>>> import numpy as np
>>> np.set_printoptions(suppress=True, linewidth=120)
>>> rnd = lambda a: np.round(a, 2) + 0
>>> K = np.loadtxt("case5.csv", delimiter=",")
>>> K
array([[ 0.98, -0.97, -1.  ,  0.99],
       [-0.78,  0.73,  0.98, -0.65],
       [-0.63,  0.76,  0.31,  0.88],
       [-0.98,  0.98,  1.  , -0.96],
       [-0.9 ,  0.97,  0.05,  0.99],
       [-0.6 ,  0.85, -0.7 ,  1.  ],
       [ 0.95, -0.95, -1.  ,  0.7 ],
       [-0.17,  0.15,  0.34, -0.59],
       [-0.52, -0.03,  1.  , -1.  ],
       [-0.94,  0.96,  0.94,  0.13],
       [ 0.24, -0.29, -0.19, -0.6 ],
       [-0.38,  0.52,  0.06,  0.94],
       [-0.69,  0.82,  0.31,  0.93],
       [-0.97,  0.95,  1.  , -0.93],
       [-0.6 ,  0.54,  0.89, -0.92],
       [ 0.55, -0.41, -0.94,  0.89],
       [-0.82,  0.9 ,  0.56,  0.08],
       [-0.2 , -0.04,  0.85, -0.74],
       [-0.08,  0.35, -0.71,  0.98],
       [ 0.23,  0.35, -0.99,  1.  ],
       [-0.79,  0.82,  0.88,  0.45],
       [-0.73,  0.92, -0.74,  1.  ],
       [ 0.32,  0.  , -0.94,  1.  ],
       [ 0.19, -0.19, -0.31,  0.06],
       [ 0.77, -0.91,  0.14, -0.93],
       [ 0.83, -0.9 , -0.7 , -0.86],
       [ 0.95, -0.86, -1.  ,  1.  ],
       [ 0.22, -0.03, -0.8 ,  0.09],
       [-0.81,  0.72,  0.99, -0.72],
       [-0.96,  0.98,  0.92,  0.95],
       [-0.92,  0.91,  1.  , -0.61],
       [-0.82,  0.97, -0.96,  1.  ],
       [-0.65,  0.46,  0.98, -0.88],
       [ 1.  , -1.  , -1.  ,  1.  ],
       [ 0.58, -0.87,  0.87, -1.  ]])
>>> O, R = np.linalg.qr(K)
>>> rnd(O @ R)
array([[ 0.98, -0.97, -1.  ,  0.99],
       [-0.78,  0.73,  0.98, -0.65],
       [-0.63,  0.76,  0.31,  0.88],
       [-0.98,  0.98,  1.  , -0.96],
       [-0.9 ,  0.97,  0.05,  0.99],
       [-0.6 ,  0.85, -0.7 ,  1.  ],
       [ 0.95, -0.95, -1.  ,  0.7 ],
       [-0.17,  0.15,  0.34, -0.59],
       [-0.52, -0.03,  1.  , -1.  ],
       [-0.94,  0.96,  0.94,  0.13],
       [ 0.24, -0.29, -0.19, -0.6 ],
       [-0.38,  0.52,  0.06,  0.94],
       [-0.69,  0.82,  0.31,  0.93],
       [-0.97,  0.95,  1.  , -0.93],
       [-0.6 ,  0.54,  0.89, -0.92],
       [ 0.55, -0.41, -0.94,  0.89],
       [-0.82,  0.9 ,  0.56,  0.08],
       [-0.2 , -0.04,  0.85, -0.74],
       [-0.08,  0.35, -0.71,  0.98],
       [ 0.23,  0.35, -0.99,  1.  ],
       [-0.79,  0.82,  0.88,  0.45],
       [-0.73,  0.92, -0.74,  1.  ],
       [ 0.32,  0.  , -0.94,  1.  ],
       [ 0.19, -0.19, -0.31,  0.06],
       [ 0.77, -0.91,  0.14, -0.93],
       [ 0.83, -0.9 , -0.7 , -0.86],
       [ 0.95, -0.86, -1.  ,  1.  ],
       [ 0.22, -0.03, -0.8 ,  0.09],
       [-0.81,  0.72,  0.99, -0.72],
       [-0.96,  0.98,  0.92,  0.95],
       [-0.92,  0.91,  1.  , -0.61],
       [-0.82,  0.97, -0.96,  1.  ],
       [-0.65,  0.46,  0.98, -0.88],
       [ 1.  , -1.  , -1.  ,  1.  ],
       [ 0.58, -0.87,  0.87, -1.  ]])
>>> np.trace(O @ O.T)
np.float64(4.0)
>>> rnd(np.abs(np.diag(R)))
array([4.2 , 1.13, 2.28, 2.92])
>>> M2 = np.c_[K[:, :1] @ np.array([[-3]]), np.array([2, 1, 1, 2, 2, -1, -1, 0, 0, -1, 2, 1, -2, -1, 2, 1, 1, -2, -1, -2, 1, -1, 1, 0, -1, -2, 0, 2, -2, -2, -2, 0, -1, -2, -1])]
>>> rnd(M2)
array([[-2.94,  2.  ],
       [ 2.34,  1.  ],
       [ 1.89,  1.  ],
       [ 2.94,  2.  ],
       [ 2.7 ,  2.  ],
       [ 1.8 , -1.  ],
       [-2.85, -1.  ],
       [ 0.51,  0.  ],
       [ 1.56,  0.  ],
       [ 2.82, -1.  ],
       [-0.72,  2.  ],
       [ 1.14,  1.  ],
       [ 2.07, -2.  ],
       [ 2.91, -1.  ],
       [ 1.8 ,  2.  ],
       [-1.65,  1.  ],
       [ 2.46,  1.  ],
       [ 0.6 , -2.  ],
       [ 0.24, -1.  ],
       [-0.69, -2.  ],
       [ 2.37,  1.  ],
       [ 2.19, -1.  ],
       [-0.96,  1.  ],
       [-0.57,  0.  ],
       [-2.31, -1.  ],
       [-2.49, -2.  ],
       [-2.85,  0.  ],
       [-0.66,  2.  ],
       [ 2.43, -2.  ],
       [ 2.88, -2.  ],
       [ 2.76, -2.  ],
       [ 2.46,  0.  ],
       [ 1.95, -1.  ],
       [-3.  , -2.  ],
       [-1.74, -1.  ]])
>>> rnd(np.linalg.norm(np.linalg.qr(K)[0].T @ M2, axis=0) ** 2 / ((M2 ** 2).sum(axis=0) + 1e-12))
array([1.  , 0.01])
>>> Ac = K - K.mean(axis=0)
>>> Uu, sig, vt = np.linalg.svd(Ac, full_matrices=False)
>>> rnd(sig ** 2 / (sig ** 2).sum())
array([0.61, 0.34, 0.04, 0.  ])
>>> np.abs(Uu[:, 0]).argmax()
np.int64(33)
>>> (np.sign(Uu[:, 0]) == np.sign(Uu[0, 0])).astype(int)
array([1, 0, 0, 0, 0, 1, 1, 0, 0, 0, 1, 1, 0, 0, 0, 1, 0, 0, 1, 1, 0, 1, 1, 1, 1, 1, 1, 1, 0, 0, 0, 1, 0, 1, 0])
>>> np.abs(vt[0]).argmax()
np.int64(2)
>>> np.linalg.matrix_rank(Ac)
np.int64(4)
>>> rnd(sig)
array([7.  , 5.22, 1.85, 0.44])
>>> rnd(np.abs(vt[-1]))
array([0.75, 0.64, 0.13, 0.03])
>>> u = np.array([3, 1, -2, 2, -1, 3, 2, 3, 1]) + 0.5
>>> A = np.outer(u, u) / (u @ u)
>>> rnd(A)
array([[ 0.22,  0.09, -0.09,  0.16, -0.03,  0.22,  0.16,  0.22,  0.09],
       [ 0.09,  0.04, -0.04,  0.07, -0.01,  0.09,  0.07,  0.09,  0.04],
       [-0.09, -0.04,  0.04, -0.07,  0.01, -0.09, -0.07, -0.09, -0.04],
       [ 0.16,  0.07, -0.07,  0.11, -0.02,  0.16,  0.11,  0.16,  0.07],
       [-0.03, -0.01,  0.01, -0.02,  0.  , -0.03, -0.02, -0.03, -0.01],
       [ 0.22,  0.09, -0.09,  0.16, -0.03,  0.22,  0.16,  0.22,  0.09],
       [ 0.16,  0.07, -0.07,  0.11, -0.02,  0.16,  0.11,  0.16,  0.07],
       [ 0.22,  0.09, -0.09,  0.16, -0.03,  0.22,  0.16,  0.22,  0.09],
       [ 0.09,  0.04, -0.04,  0.07, -0.01,  0.09,  0.07,  0.09,  0.04]])
>>> np.allclose(A, A.T)
True
>>> rnd(np.abs(np.linalg.eigvals(A)).max())
np.float64(1.0)
>>> np.linalg.cond(A) > 100
np.True_
>>> rnd(np.linalg.norm(A, 2) / np.linalg.norm(A))
np.float64(1.0)
>>> x0 = np.array([3, 7, 6, 4])
>>> target = K @ x0
>>> rnd(np.linalg.lstsq(K, target)[0])
array([3., 7., 6., 4.])
>>> rnd(np.linalg.solve(K.T @ K, K.T @ target))
array([3., 7., 6., 4.])
>>> rng = np.random.default_rng(1630)
>>> target = target + 0.02 * rng.normal(size=35)
>>> rnd(target)
array([ -5.91,   6.03,   8.84,   6.07,   8.33,   3.97,  -6.99,   0.22,   0.24,  10.07,  -4.89,   6.62,   9.24,   6.02,
         3.62,  -3.31,   7.51,   1.25,   1.85,   1.21,  10.44,   3.8 ,  -0.67,  -2.39,  -6.98, -11.46,  -5.13,  -4.  ,
         5.65,  13.33,   7.2 ,   2.57,   3.63,  -6.06,  -3.12])
>>> b, *_ = np.linalg.lstsq(K, target)
>>> rnd(K.T @ (target - K @ b))
array([0., 0., 0., 0.])
>>> b.round()
array([3., 7., 6., 4.])
>>> [round(float(np.linalg.norm(np.linalg.solve(K.T @ K + lam * np.eye(4), K.T @ target))), 2) for lam in (0, 1, 10, 100)]
[10.5, 6.77, 4.66, 1.64]
>>> M2 = A / np.sqrt((A ** 2).mean(axis=1, keepdims=True))
>>> rnd(A - A.mean(axis=1, keepdims=True))
array([[ 0.1 , -0.02, -0.21,  0.04, -0.15,  0.1 ,  0.04,  0.1 , -0.02],
       [ 0.04, -0.01, -0.09,  0.02, -0.06,  0.04,  0.02,  0.04, -0.01],
       [-0.04,  0.01,  0.09, -0.02,  0.06, -0.04, -0.02, -0.04,  0.01],
       [ 0.07, -0.01, -0.15,  0.03, -0.1 ,  0.07,  0.03,  0.07, -0.01],
       [-0.01,  0.  ,  0.03, -0.01,  0.02, -0.01, -0.01, -0.01,  0.  ],
       [ 0.1 , -0.02, -0.21,  0.04, -0.15,  0.1 ,  0.04,  0.1 , -0.02],
       [ 0.07, -0.01, -0.15,  0.03, -0.1 ,  0.07,  0.03,  0.07, -0.01],
       [ 0.1 , -0.02, -0.21,  0.04, -0.15,  0.1 ,  0.04,  0.1 , -0.02],
       [ 0.04, -0.01, -0.09,  0.02, -0.06,  0.04,  0.02,  0.04, -0.01]])
>>> np.linalg.matrix_rank(M2) == np.linalg.matrix_rank(A)
np.True_
>>> x0 = np.array([3, 0, 1, 3, 1, 3, 2, 2, 2])
>>> h1 = np.maximum(A @ x0, 0)
>>> rnd(np.maximum(A @ x0, 0) - np.maximum(-A @ x0, 0))
array([ 2.58,  1.11, -1.11,  1.84, -0.37,  2.58,  1.84,  2.58,  1.11])
